% ipython --no-banner

In [1]: import numpy as np

In [2]: np.set_printoptions(precision=1, suppress=True, linewidth=100, legacy="1.25")

In [3]: E = np.loadtxt("test6.csv", delimiter=",")

In [4]: E
Out[4]: 
array([[ 0.5, -0.1,  0.1, -0.3, -3.3, -0.7,  0.1, -0.2,  0.2,  0. , -0.1],
       [ 0.4, -0.7,  0.4,  0. ,  1.7, -0.8,  0.1, -0.3,  1.2, -3.2, -0.1],
       [-1.5, -0.1,  0.3,  0.2,  0.4, -0.3,  0.1,  0.9,  0.7,  5. ,  0. ],
       [ 0.7, -0.6, -0.1, -0.1,  0.7, -0.7,  0. , -0.1,  0.4,  0.5,  0.1],
       [ 0.5, -0.3, -0.2, -0.1,  1.2,  2. ,  0. ,  0.4,  0.4,  2.4,  0. ],
       [-0.6, -0.3, -0.2,  0.1, -0.7, -2.6,  0. ,  0.8, -0.3,  1.1,  0.1],
       [ 1.4,  0.4, -0.1,  0.3,  1.5,  0.3, -0.1,  0.5,  0.6, -2.7, -0.1],
       [ 0.5,  0.2, -0.1, -0.1,  1.8,  3.2,  0.1, -0.8, -0.2, -1.9,  0. ],
       [-2. ,  0.1,  0. ,  0.4,  2.1,  0.8, -0.1,  0.1, -0.4,  3.7, -0.2],
       [ 0.7, -0.6,  0. ,  0.2,  0.1, -3.1,  0.1, -0.6,  0.2, -2.6,  0. ],
       [ 0.9, -0.1, -0.1,  0. , -0.4,  0.3,  0. , -0.4,  0.1, -0.8, -0.1],
       [ 1.2, -0.4,  0.1, -0.2,  2.4,  1.5,  0.2,  1.1, -0.1, -0.6,  0.1],
       [ 0.7, -0.7, -0.2,  0. , -3.1,  2.2, -0.1, -0.1, -0.5,  2.7,  0.1],
       [ 0.8,  0. , -0.2,  0.1,  2. ,  2.1, -0.2, -0.2,  0. , -2.8,  0.1],
       [-1.4, -0.4,  0.3,  0. ,  0.4,  3. ,  0. , -0.2, -1.4, -1.2, -0.1],
       [-1.2,  0.2, -0.2,  0. , -0.1, -1.6,  0.1, -0.2, -0.4,  1.8, -0.1],
       [-0.1, -0.4, -0.2,  0. ,  0. ,  2.8,  0. ,  0.4, -1.1, -2.6,  0. ],
       [ 1.4,  0.2,  0.1, -0.1, -0.9,  4.5,  0.1, -0.4, -0.5,  3.7,  0. ],
       [-1.5, -0.2, -0.2,  0.2, -0.4, -3.1,  0. ,  0. ,  0.9, -2.1,  0.1],
       [ 0. ,  0.1,  0.2,  0.5,  0.4,  2.4,  0. , -0.4,  1.4,  2.4,  0.1],
       [-0.8, -0.5, -0.4,  0.1,  0.6, -2.4,  0.1,  0.1, -0.1, -3. ,  0. ],
       [ 0.5,  0.5, -0.3,  0. , -2.5, -1.4, -0.1,  0.4, -1. , -3.7,  0. ],
       [ 0.3,  0. ,  0.5,  0.2,  1.7, -2.5,  0. , -0.1, -0.2, -0.1, -0.2],
       [-0.1,  0.1, -0.1, -0.3, -1. ,  0.5, -0.3,  0. ,  0.7, -5.1,  0.1],
       [-0.4,  0. , -0.3,  0. ,  0.7,  1.3, -0.1,  0.5,  0.8,  1.1,  0. ],
       [ 1. , -0.1, -0.2,  0. , -0.7,  0.9,  0. ,  0.2,  1.5,  5.7,  0. ],
       [ 0. ,  0.1, -0.1,  0.1, -3.2, -0.4,  0.1,  0. , -0.5,  1. , -0.2],
       [ 0.8, -0.3,  0.4, -0.2, -0.6,  0.1,  0. , -0.2,  0.2,  1.1, -0.1],
       [-0.5, -0.4,  0.4,  0. , -2.6, -3.8, -0.3,  1.2, -0.4,  1.6, -0.1],
       [-0.3, -0.6,  0.1, -0.3,  1.4,  2.6, -0.1, -0.3,  1.5,  1.2,  0. ],
       [-0.5,  0.5,  0.1,  0.2, -0.4, -1.3,  0. , -0.2,  0.4,  2. , -0.1],
       [ 0.3, -0.2,  0. , -0.1,  0.5, -0.7,  0. , -1. , -1.5, -3. ,  0. ],
       [-2.2,  0.2, -0.2, -0.2,  1.3, -1.2,  0.1,  0.4, -0.1, -8.6,  0. ],
       [ 1.1,  0. , -0.4,  0.1,  1. , -0.1, -0.1, -0.7, -0.4, -3.9,  0. ],
       [-0.3,  0.2,  0.1, -0.3, -0.5, -0.4,  0. , -0.2,  0.6,  0.8, -0.1],
       [ 1.1, -0.6,  0. , -0.1,  2.4,  0.9,  0.3, -0.6,  0.3,  0.8,  0. ],
       [ 0.1,  0.2, -0.2, -0.2,  4.1,  2.4, -0.2, -0.7,  0.3,  1.3,  0.1],
       [ 0.7, -0.4,  0.1,  0. ,  0.6, -1.9,  0.1, -0.9,  0.9, -6.3,  0.1],
       [ 1.2, -0.7, -0.3,  0. ,  2.9, -1.2, -0.2, -0.1, -0.4, -1.8,  0. ],
       [-0.2,  0.1,  0.3,  0.2, -0.1,  0.4, -0.1, -0.2, -0.3, -0.3,  0. ],
       [-0.3,  0.1,  0.5, -0.2,  0.4,  0.7, -0.1,  0.3, -0.6, -3.2,  0. ],
       [-1.7,  0.2, -0.1,  0.1,  1.1,  3.2,  0. ,  0.4, -0.3,  3.2, -0.1],
       [ 0.5,  0. , -0.3, -0.2, -2.1, -2.9, -0.2,  0.1, -1. ,  5. , -0.1],
       [-0.9,  0.1, -0.2, -0.1,  0.5,  2.6, -0.1,  0.3,  0.3, -2.9,  0.1],
       [ 0.5, -0.3, -0.1, -0.2, -2. ,  2.7,  0.2, -0.4, -0.2, -0.7,  0.1],
       [ 0.5, -0.3,  0.3, -0.1, -0.8, -1.2,  0. , -1.2,  0.2, -5.5, -0.1],
       [ 0.6,  0.3, -0.2, -0.1, -2.6,  1.9,  0. ,  0.4, -0.8,  0. ,  0. ],
       [-2.1,  0. ,  0.1,  0.1,  1.5, -0.1,  0. ,  0.7,  0.1,  0.8, -0.1],
       [ 0.5,  0.3, -0.5,  0.1, -0.8, -0.8, -0.1, -0.1, -0.5, -5.5,  0. ],
       [-1.3, -0.6,  0.3,  0.2,  1.2,  1. ,  0.1, -0.1,  0.3,  2.5,  0. ],
       [ 0.3, -0.3, -0.4, -0.3,  0.3, -2.8,  0. ,  0.7,  0.3, -0.9,  0. ]])

In [5]: x = np.array([3, 9, 0, 7, 8, 7, 3, 4, 9, 9, 9])

In [6]: target = E @ x

In [7]: b, lr = np.zeros(11), 1 / np.linalg.norm(E, 2) ** 2

In [8]: for i in range(3):
   ...:     b -= lr * E.T @ (E @ b - target)
   ...:     if i % 1 == 0: print(i, round(np.linalg.norm(E @ b - target), 1))
   ...: 
0 99.1
1 72.0
2 57.3

In [9]: round(float(np.linalg.cond(E)), 1)
Out[9]: 42.9

In [10]: Xs = E - E.mean(axis=0)

In [11]: U, sv, Vh = np.linalg.svd(Xs, full_matrices=False)

In [12]: np.abs(Vh[0]).argmax()
Out[12]: 9

In [13]: (np.sign(U[:, 0]) == np.sign(U[0, 0])).astype(int)
Out[13]: 
array([1, 0, 1, 1, 1, 1, 0, 0, 1, 0, 0, 1, 1, 0, 0, 1, 0, 1, 0, 1, 0, 0, 0, 0, 1, 1, 1, 1, 1, 1, 1,
       0, 0, 0, 1, 1, 1, 0, 0, 1, 0, 1, 1, 0, 1, 0, 1, 1, 0, 1, 0])

In [14]: np.round(np.abs(Vh[-1]), 1) + 0
Out[14]: array([0. , 0.1, 0.1, 0. , 0. , 0. , 0.1, 0. , 0. , 0. , 1. ])

In [15]: np.round(sv ** 2 / (sv ** 2).sum(), 1) + 0
Out[15]: array([0.5, 0.2, 0.1, 0.1, 0. , 0. , 0. , 0. , 0. , 0. , 0. ])

In [16]: hat = E @ np.linalg.solve(E.T @ E, E.T)

In [17]: round(float(np.trace(hat)), 1)
Out[17]: 11.0

In [18]: np.round(hat @ E[:, 0], 1) + 0
Out[18]: 
array([ 0.5,  0.4, -1.5,  0.7,  0.5, -0.6,  1.4,  0.5, -2. ,  0.7,  0.9,  1.2,  0.7,  0.8, -1.4,
       -1.2, -0.1,  1.4, -1.5,  0. , -0.8,  0.5,  0.3, -0.1, -0.4,  1. ,  0. ,  0.8, -0.5, -0.3,
       -0.5,  0.3, -2.2,  1.1, -0.3,  1.1,  0.1,  0.7,  1.2, -0.2, -0.3, -1.7,  0.5, -0.9,  0.5,
        0.5,  0.6, -2.1,  0.5, -1.3,  0.3])

In [19]: t = np.radians(15)

In [20]: R = np.eye(11)

In [21]: R[0, 0] = R[5, 5] = np.cos(t)

In [22]: R[0, 5], R[5, 0] = -np.sin(t), np.sin(t)

In [23]: R
Out[23]: 
array([[ 1. ,  0. ,  0. ,  0. ,  0. , -0.3,  0. ,  0. ,  0. ,  0. ,  0. ],
       [ 0. ,  1. ,  0. ,  0. ,  0. ,  0. ,  0. ,  0. ,  0. ,  0. ,  0. ],
       [ 0. ,  0. ,  1. ,  0. ,  0. ,  0. ,  0. ,  0. ,  0. ,  0. ,  0. ],
       [ 0. ,  0. ,  0. ,  1. ,  0. ,  0. ,  0. ,  0. ,  0. ,  0. ,  0. ],
       [ 0. ,  0. ,  0. ,  0. ,  1. ,  0. ,  0. ,  0. ,  0. ,  0. ,  0. ],
       [ 0.3,  0. ,  0. ,  0. ,  0. ,  1. ,  0. ,  0. ,  0. ,  0. ,  0. ],
       [ 0. ,  0. ,  0. ,  0. ,  0. ,  0. ,  1. ,  0. ,  0. ,  0. ,  0. ],
       [ 0. ,  0. ,  0. ,  0. ,  0. ,  0. ,  0. ,  1. ,  0. ,  0. ,  0. ],
       [ 0. ,  0. ,  0. ,  0. ,  0. ,  0. ,  0. ,  0. ,  1. ,  0. ,  0. ],
       [ 0. ,  0. ,  0. ,  0. ,  0. ,  0. ,  0. ,  0. ,  0. ,  1. ,  0. ],
       [ 0. ,  0. ,  0. ,  0. ,  0. ,  0. ,  0. ,  0. ,  0. ,  0. ,  1. ]])

In [24]: Y = E @ R.T

In [25]: np.allclose(np.linalg.norm(E, axis=1), np.linalg.norm(Y, axis=1))
Out[25]: True

In [26]: np.linalg.svd(E, compute_uv=False), np.linalg.svd(Y, compute_uv=False)
Out[26]: 
(array([22.4, 14.5, 10.8,  6.7,  4.6,  3.3,  2.4,  1.7,  1.2,  0.8,  0.5]),
 array([22.4, 14.5, 10.8,  6.7,  4.6,  3.3,  2.4,  1.7,  1.2,  0.8,  0.5]))

In [27]: np.allclose(E @ E.T, Y @ Y.T)
Out[27]: True

In [28]: Y = np.c_[E[:, :3] @ np.array([[3, 4, 7], [3, 3, 4], [1, 0, 0]]), np.array([7, 5, -9, -3, -5, 7, -6, -2, -4, 8, 5, -3, 7, 9, 6, 2, 9, 9, 2, 9, 7, 9, 6, 0, -9, -2, -8, -3, 7, 8, 5, 8, -8, 4, 8, -3, -1, 4, 9, 1, -4, 2, 5, 7, 9, 7, -8, 1, 6, 8, -9])]

In [29]: Y.round(1) + 0
Out[29]: 
array([[  1.3,   1.7,   3.1,   7. ],
       [ -0.5,  -0.5,   0. ,   5. ],
       [ -4.5,  -6.3, -10.9,  -9. ],
       [  0.2,   1. ,   2.5,  -3. ],
       [  0.4,   1.1,   2.3,  -5. ],
       [ -2.9,  -3.3,  -5.4,   7. ],
       [  5.3,   6.8,  11.4,  -6. ],
       [  2. ,   2.6,   4.3,  -2. ],
       [ -5.7,  -7.7, -13.6,  -4. ],
       [  0.3,   1. ,   2.5,   8. ],
       [  2.3,   3.3,   5.9,   5. ],
       [  2.5,   3.6,   6.8,  -3. ],
       [ -0.2,   0.7,   2.1,   7. ],
       [  2.2,   3.2,   5.6,   9. ],
       [ -5.1,  -6.8, -11.4,   6. ],
       [ -3.2,  -4.2,  -7.6,   2. ],
       [ -1.7,  -1.6,  -2.3,   9. ],
       [  4.9,   6.2,  10.6,   9. ],
       [ -5.3,  -6.6, -11.3,   2. ],
       [  0.5,   0.3,   0.4,   9. ],
       [ -4.3,  -4.7,  -7.6,   7. ],
       [  2.7,   3.5,   5.5,   9. ],
       [  1.4,   1.2,   2.1,   6. ],
       [ -0.1,  -0.1,  -0.3,   0. ],
       [ -1.5,  -1.6,  -2.8,  -9. ],
       [  2.5,   3.7,   6.6,  -2. ],
       [  0.2,   0.3,   0.4,  -8. ],
       [  1.9,   2.3,   4.4,  -3. ],
       [ -2.3,  -3.2,  -5.1,   7. ],
       [ -2.6,  -3. ,  -4.5,   8. ],
       [  0.1,  -0.5,  -1.5,   5. ],
       [  0.3,   0.6,   1.3,   8. ],
       [ -6.2,  -8.2, -14.6,  -8. ],
       [  2.9,   4.4,   7.7,   4. ],
       [ -0.2,  -0.6,  -1.3,   8. ],
       [  1.5,   2.6,   5.3,  -3. ],
       [  0.7,   1. ,   1.5,  -1. ],
       [  1. ,   1.6,   3.3,   4. ],
       [  1.2,   2.7,   5.6,   9. ],
       [  0. ,  -0.5,  -1. ,   1. ],
       [ -0.1,  -0.9,  -1.7,  -4. ],
       [ -4.6,  -6.2, -11.1,   2. ],
       [  1.2,   2. ,   3.5,   5. ],
       [ -2.6,  -3.3,  -5.9,   7. ],
       [  0.5,   1.1,   2.3,   9. ],
       [  0.9,   1.1,   2.3,   7. ],
       [  2.5,   3.3,   5.4,  -8. ],
       [ -6.2,  -8.4, -14.7,   1. ],
       [  1.9,   2.9,   4.7,   6. ],
       [ -5.4,  -7. , -11.5,   8. ],
       [ -0.4,   0.3,   0.9,  -9. ]])

In [30]: np.round(np.linalg.norm(Y - E @ np.linalg.lstsq(E, Y)[0], axis=0), 1) + 0
Out[30]: array([ 0. ,  0. ,  0. , 35.6])

In [31]: np.linalg.matrix_rank(Y)
Out[31]: 4
